$ ipython --no-banner

In [1]: import numpy as np

In [2]: from numpy import linalg as LA

In [3]: np.set_printoptions(precision=2, suppress=True, linewidth=120)

In [4]: rd = lambda a: np.round(a, 2) + 0

In [5]: m1 = np.load("test14.npy")

In [6]: rd(m1)
Out[6]: 
array([[-0.82, -1.11, -1.14,  2.39, -0.3 ],
       [-0.58, -1.64,  1.25, -0.61, -2.01],
       [ 1.15,  1.43, -0.9 ,  0.36, -2.17],
       [-2.55,  1.51,  0.05, -0.2 , -0.41],
       [-0.41, -0.86, -2.31, -1.66, -0.11]])

In [7]: Y = np.array([[2, -1, 0], [-2, -1, 2], [-2, -2, -1], [-1, 1, 2], [-2, -1, 2]])

In [8]: rd(np.einsum("ij->j", m1))
Out[8]: array([-3.21, -0.67, -3.04,  0.28, -4.99])

In [9]: LA.matrix_rank(np.vstack([m1, Y.T]))
Out[9]: np.int64(5)

In [10]: rd(np.einsum("ij,ij->i", m1, m1))
Out[10]: array([9., 9., 9., 9., 9.])

In [11]: theta = np.radians(120)

In [12]: Rm = np.eye(5)

In [13]: Rm[4, 4] = Rm[1, 1] = np.cos(theta)

In [14]: Rm[4, 1], Rm[1, 4] = -np.sin(theta), np.sin(theta)

In [15]: rd(Rm)
Out[15]: 
array([[ 1.  ,  0.  ,  0.  ,  0.  ,  0.  ],
       [ 0.  , -0.5 ,  0.  ,  0.  ,  0.87],
       [ 0.  ,  0.  ,  1.  ,  0.  ,  0.  ],
       [ 0.  ,  0.  ,  0.  ,  1.  ,  0.  ],
       [ 0.  , -0.87,  0.  ,  0.  , -0.5 ]])

In [16]: Y = m1 @ Rm.T

In [17]: print(rd(np.abs(Y - m1).max(axis=0)))
[0.   4.02 0.   0.   4.43]

In [18]: rd(LA.det(Rm)), np.trace(Rm)
Out[18]: (np.float64(1.0), np.float64(2.0))

In [19]: rd(LA.svd(m1, compute_uv=False)), rd(LA.svd(Y, compute_uv=False))
Out[19]: (array([3., 3., 3., 3., 3.]), array([3., 3., 3., 3., 3.]))

In [20]: feats = np.load("case3.npy")

In [21]: feats
Out[21]: 
array([[-0.21, -0.6 ,  4.04,  5.44,  1.65, -0.34,  2.01,  3.3 , -0.36],
       [-0.32,  0.07,  4.23,  4.82,  1.  , -0.02,  2.46,  3.01, -0.17],
       [ 0.12, -0.12,  3.56,  4.99,  0.91, -0.64,  2.26,  2.47,  0.41],
       [ 0.03, -0.06,  4.19,  5.62,  0.8 ,  0.09,  2.03,  3.05,  0.22],
       [-0.22, -0.4 ,  4.01,  4.73,  0.62, -0.31,  2.05,  3.34,  0.06],
       [-0.06,  0.02,  3.71,  4.62,  0.86, -0.46,  1.98,  3.  , -0.77],
       [-0.22,  0.13,  3.94,  4.8 ,  0.82, -0.38,  2.27,  3.33,  0.23],
       [-0.03,  0.05,  3.77,  5.  ,  0.96,  0.28,  1.94,  3.06,  0.24],
       [ 0.02,  0.2 ,  4.01,  5.15,  0.95, -0.07,  1.86,  3.38, -0.27],
       [-0.16, -0.74,  3.87,  5.08,  0.92,  0.12,  2.11,  2.92,  0.39],
       [-0.46, -0.22,  4.29,  5.53,  1.53, -0.13,  2.05,  3.43,  0.13],
       [-0.12,  0.24,  3.7 ,  4.64,  0.51,  0.02,  1.72,  2.72, -0.55],
       [ 1.6 ,  3.11,  4.99,  3.29,  0.22,  0.9 ,  1.94,  1.11,  4.85],
       [ 2.44,  2.65,  4.81,  2.81,  0.18,  1.36,  2.1 ,  1.35,  5.09],
       [ 2.06,  2.86,  5.17,  2.68,  0.59,  0.76,  2.6 ,  0.93,  4.68],
       [ 2.01,  3.77,  4.61,  3.19,  0.48,  0.68,  1.82,  1.13,  5.06],
       [ 1.9 ,  3.14,  5.01,  3.01,  0.07,  1.08,  2.35,  1.1 ,  4.75],
       [ 2.05,  2.91,  5.07,  3.44,  0.83,  1.16,  1.86,  1.1 ,  5.43],
       [ 2.27,  3.55,  5.42,  3.07,  0.27,  1.1 ,  2.73,  0.88,  4.72],
       [ 2.16,  2.97,  4.67,  3.27,  0.11,  1.28,  1.63,  0.91,  4.5 ],
       [ 1.91,  2.96,  5.2 ,  3.07, -0.26,  1.71,  2.25,  0.96,  5.5 ],
       [ 2.02,  3.06,  5.  ,  2.86,  0.16,  0.99,  1.92,  1.15,  5.09],
       [ 1.62,  3.27,  5.07,  3.2 , -0.12,  1.58,  2.04,  0.92,  5.39],
       [ 2.13,  2.78,  4.99,  2.73,  0.56,  0.97,  1.9 ,  0.97,  5.22]])

In [22]: rng = np.random.default_rng(95552)

In [23]: z = rng.permutation(9)

In [24]: Y = feats[:, z] * rng.choice([-1, 1], 9)

In [25]: print(Y)
[[ 2.01 -1.65 -5.44 -0.21  0.6  -0.36  3.3   0.34  4.04]
 [ 2.46 -1.   -4.82 -0.32 -0.07 -0.17  3.01  0.02  4.23]
 [ 2.26 -0.91 -4.99  0.12  0.12  0.41  2.47  0.64  3.56]
 [ 2.03 -0.8  -5.62  0.03  0.06  0.22  3.05 -0.09  4.19]
 [ 2.05 -0.62 -4.73 -0.22  0.4   0.06  3.34  0.31  4.01]
 [ 1.98 -0.86 -4.62 -0.06 -0.02 -0.77  3.    0.46  3.71]
 [ 2.27 -0.82 -4.8  -0.22 -0.13  0.23  3.33  0.38  3.94]
 [ 1.94 -0.96 -5.   -0.03 -0.05  0.24  3.06 -0.28  3.77]
 [ 1.86 -0.95 -5.15  0.02 -0.2  -0.27  3.38  0.07  4.01]
 [ 2.11 -0.92 -5.08 -0.16  0.74  0.39  2.92 -0.12  3.87]
 [ 2.05 -1.53 -5.53 -0.46  0.22  0.13  3.43  0.13  4.29]
 [ 1.72 -0.51 -4.64 -0.12 -0.24 -0.55  2.72 -0.02  3.7 ]
 [ 1.94 -0.22 -3.29  1.6  -3.11  4.85  1.11 -0.9   4.99]
 [ 2.1  -0.18 -2.81  2.44 -2.65  5.09  1.35 -1.36  4.81]
 [ 2.6  -0.59 -2.68  2.06 -2.86  4.68  0.93 -0.76  5.17]
 [ 1.82 -0.48 -3.19  2.01 -3.77  5.06  1.13 -0.68  4.61]
 [ 2.35 -0.07 -3.01  1.9  -3.14  4.75  1.1  -1.08  5.01]
 [ 1.86 -0.83 -3.44  2.05 -2.91  5.43  1.1  -1.16  5.07]
 [ 2.73 -0.27 -3.07  2.27 -3.55  4.72  0.88 -1.1   5.42]
 [ 1.63 -0.11 -3.27  2.16 -2.97  4.5   0.91 -1.28  4.67]
 [ 2.25  0.26 -3.07  1.91 -2.96  5.5   0.96 -1.71  5.2 ]
 [ 1.92 -0.16 -2.86  2.02 -3.06  5.09  1.15 -0.99  5.  ]
 [ 2.04  0.12 -3.2   1.62 -3.27  5.39  0.92 -1.58  5.07]
 [ 1.9  -0.56 -2.73  2.13 -2.78  5.22  0.97 -0.97  4.99]]

In [26]: Uu, _, Vh = LA.svd(feats.T @ Y)

In [27]: rd(LA.lstsq(feats, Y)[0])
Out[27]: 
array([[ 0.,  0.,  0.,  1.,  0.,  0.,  0.,  0.,  0.],
       [ 0.,  0.,  0.,  0., -1.,  0.,  0.,  0.,  0.],
       [ 0.,  0.,  0.,  0.,  0.,  0.,  0.,  0.,  1.],
       [ 0.,  0., -1.,  0.,  0.,  0.,  0.,  0.,  0.],
       [ 0., -1.,  0.,  0.,  0.,  0.,  0.,  0.,  0.],
       [ 0.,  0.,  0.,  0.,  0.,  0.,  0., -1.,  0.],
       [ 1.,  0.,  0.,  0.,  0.,  0.,  0.,  0.,  0.],
       [ 0.,  0.,  0.,  0.,  0.,  0.,  1.,  0.,  0.],
       [ 0.,  0.,  0.,  0.,  0.,  1.,  0.,  0.,  0.]])

In [28]: rd(Uu @ Vh)
Out[28]: 
array([[ 0.,  0.,  0.,  1.,  0.,  0.,  0.,  0.,  0.],
       [ 0.,  0.,  0.,  0., -1.,  0.,  0.,  0.,  0.],
       [ 0.,  0.,  0.,  0.,  0.,  0.,  0.,  0.,  1.],
       [ 0.,  0., -1.,  0.,  0.,  0.,  0.,  0.,  0.],
       [ 0., -1.,  0.,  0.,  0.,  0.,  0.,  0.,  0.],
       [ 0.,  0.,  0.,  0.,  0.,  0.,  0., -1.,  0.],
       [ 1.,  0.,  0.,  0.,  0.,  0.,  0.,  0.,  0.],
       [ 0.,  0.,  0.,  0.,  0.,  0.,  1.,  0.,  0.],
       [ 0.,  0.,  0.,  0.,  0.,  1.,  0.,  0.,  0.]])

In [29]: A = np.loadtxt("block6.csv", delimiter=",")

In [30]: print(A)
[[ 20.  20.  28.  40.  14.  16.  38.  50.  42.  22.  14.  26.  14.   8.  12.]
 [ 20.  40.  54.  40.  12.  38.  44.  70.  56.  46.  42.  18.  12.  14.  26.]
 [ 28.  54.  73.  56.  17.  51.  61.  96.  77.  62.  56.  26.  17.  19.  35.]
 [ 40.  40.  56.  80.  28.  32.  76. 100.  84.  44.  28.  52.  28.  16.  24.]
 [ 14.  12.  17.  28.  10.   9.  26.  33.  28.  13.   7.  19.  10.   5.   7.]
 [ 16.  38.  51.  32.   9.  37.  37.  62.  49.  44.  42.  12.   9.  13.  25.]
 [ 38.  44.  61.  76.  26.  37.  74. 101.  84.  49.  35.  47.  26.  17.  27.]
 [ 50.  70.  96. 100.  33.  62. 101. 145. 119.  79.  63.  57.  33.  26.  44.]
 [ 42.  56.  77.  84.  28.  49.  84. 119.  98.  63.  49.  49.  28.  21.  35.]
 [ 22.  46.  62.  44.  13.  44.  49.  79.  63.  53.  49.  19.  13.  16.  30.]
 [ 14.  42.  56.  28.   7.  42.  35.  63.  49.  49.  49.   7.   7.  14.  28.]
 [ 26.  18.  26.  52.  19.  12.  47.  57.  49.  19.   7.  37.  19.   8.  10.]
 [ 14.  12.  17.  28.  10.   9.  26.  33.  28.  13.   7.  19.  10.   5.   7.]
 [  8.  14.  19.  16.   5.  13.  17.  26.  21.  16.  14.   8.   5.   5.   9.]
 [ 12.  26.  35.  24.   7.  25.  27.  44.  35.  30.  28.  10.   7.   9.  17.]]

In [31]: # null space of dimension 13

In [32]: r = LA.matrix_rank(A)

In [33]: r
Out[33]: np.int64(2)

In [34]: N = LA.svd(A)[2][r:].T

In [35]: [int(LA.matrix_rank(A[:, :j + 1])) for j in range(15)]
Out[35]: [1, 2, 2, 2, 2, 2, 2, 2, 2, 2, 2, 2, 2, 2, 2]

In [36]: print([int(LA.matrix_rank(np.delete(A, i, axis=0))) for i in range(15)])
[2, 2, 2, 2, 2, 2, 2, 2, 2, 2, 2, 2, 2, 2, 2]

In [37]: [int(LA.matrix_rank(A[:i])) for i in range(1, len(A) + 1)]
Out[37]: [1, 2, 2, 2, 2, 2, 2, 2, 2, 2, 2, 2, 2, 2, 2]

In [38]: print(N.shape)
(15, 13)

In [39]: w1 = np.array([[3, -2, 1, 0, 0, 0],
    ...:     [-2, 2, -1, 2, 1, -1],
    ...:     [2, -1, 0, 1, 3, 2],
    ...:     [-1, 2, -1, -3, -1, 2],
    ...:     [0, -3, -1, 2, 0, -3],
    ...:     [0, -2, -2, -2, 3, 0],
    ...:     [1, -3, -2, 1, -1, -2],
    ...:     [-3, 2, 2, -2, 3, -3],
    ...:     [-1, 1, -3, 1, 0, -3],
    ...:     [0, 3, -2, 3, 0, 1],
    ...:     [2, -3, 3, 1, -1, 1],
    ...:     [2, 3, 3, -3, -1, 0],
    ...:     [2, -2, 0, -3, -1, -2],
    ...:     [-3, -3, -3, -2, 2, -1],
    ...:     [-2, -2, 3, 3, 3, -2]])

In [40]: beta = np.array([3, 8, -6, 6, -1, 8])

In [41]: hid = np.maximum(A @ w1 + beta, 0)

In [42]: (hid > 0).astype(int)
Out[42]: 
array([[0, 1, 0, 0, 1, 0],
       [0, 0, 0, 1, 1, 0],
       [0, 0, 0, 1, 1, 0],
       [0, 1, 0, 0, 1, 0],
       [0, 1, 0, 0, 1, 0],
       [0, 0, 0, 1, 1, 0],
       [0, 1, 0, 0, 1, 0],
       [0, 1, 0, 0, 1, 0],
       [0, 1, 0, 0, 1, 0],
       [0, 0, 0, 1, 1, 0],
       [0, 0, 0, 1, 1, 0],
       [0, 1, 0, 0, 1, 0],
       [0, 1, 0, 0, 1, 0],
       [0, 1, 0, 1, 1, 0],
       [0, 0, 0, 1, 1, 0]])

In [43]: LA.matrix_rank(hid)
Out[43]: np.int64(3)

In [44]: print(rd((hid > 0).mean(axis=0)))
[0.   0.6  0.   0.47 1.   0.  ]

In [45]: W2 = np.array([[-1, -2], [-1, -1], [0, -2], [2, 2], [-1, -1], [-2, 0]])

In [46]: (hid @ W2).round(6).argmax(axis=1)
Out[46]: array([0, 0, 0, 0, 0, 0, 0, 0, 0, 0, 0, 0, 0, 0, 0])

In [47]: hid @ W2
Out[47]: 
array([[-261., -261.],
       [-339., -339.],
       [-486., -486.],
       [-515., -515.],
       [-166., -166.],
       [-250., -250.],
       [-546., -546.],
       [-830., -830.],
       [-672., -672.],
       [-368., -368.],
       [-190., -190.],
       [-262., -262.],
       [-166., -166.],
       [-135., -135.],
       [-192., -192.]])

In [48]: w, V = LA.eigh(A)

In [49]: print(rd(LA.svd(A, compute_uv=False)))
[650.16  97.84   0.     0.     0.     0.     0.     0.     0.     0.     0.     0.     0.     0.     0.  ]

In [50]: print(rd(w.sum()), np.trace(A))
748.0 748.0

In [51]: rd(w)
Out[51]: 
array([  0.  ,   0.  ,   0.  ,   0.  ,   0.  ,   0.  ,   0.  ,   0.  ,   0.  ,   0.  ,   0.  ,   0.  ,   0.  ,  97.84,
       650.16])

In [52]: np.unique(w.round(6) + 0, return_counts=True)[1]
Out[52]: array([13,  1,  1])

In [53]: Uu, sigma, Vh = LA.svd(A)

In [54]: np.argmax(sigma[:-1] / (sigma[1:] + 1e-6)) + 1
Out[54]: np.int64(2)

In [55]: Y = Uu[:, :2] @ np.diag(sigma[:2]) @ Vh[:2]

In [56]: LA.matrix_rank(Y)
Out[56]: np.int64(2)
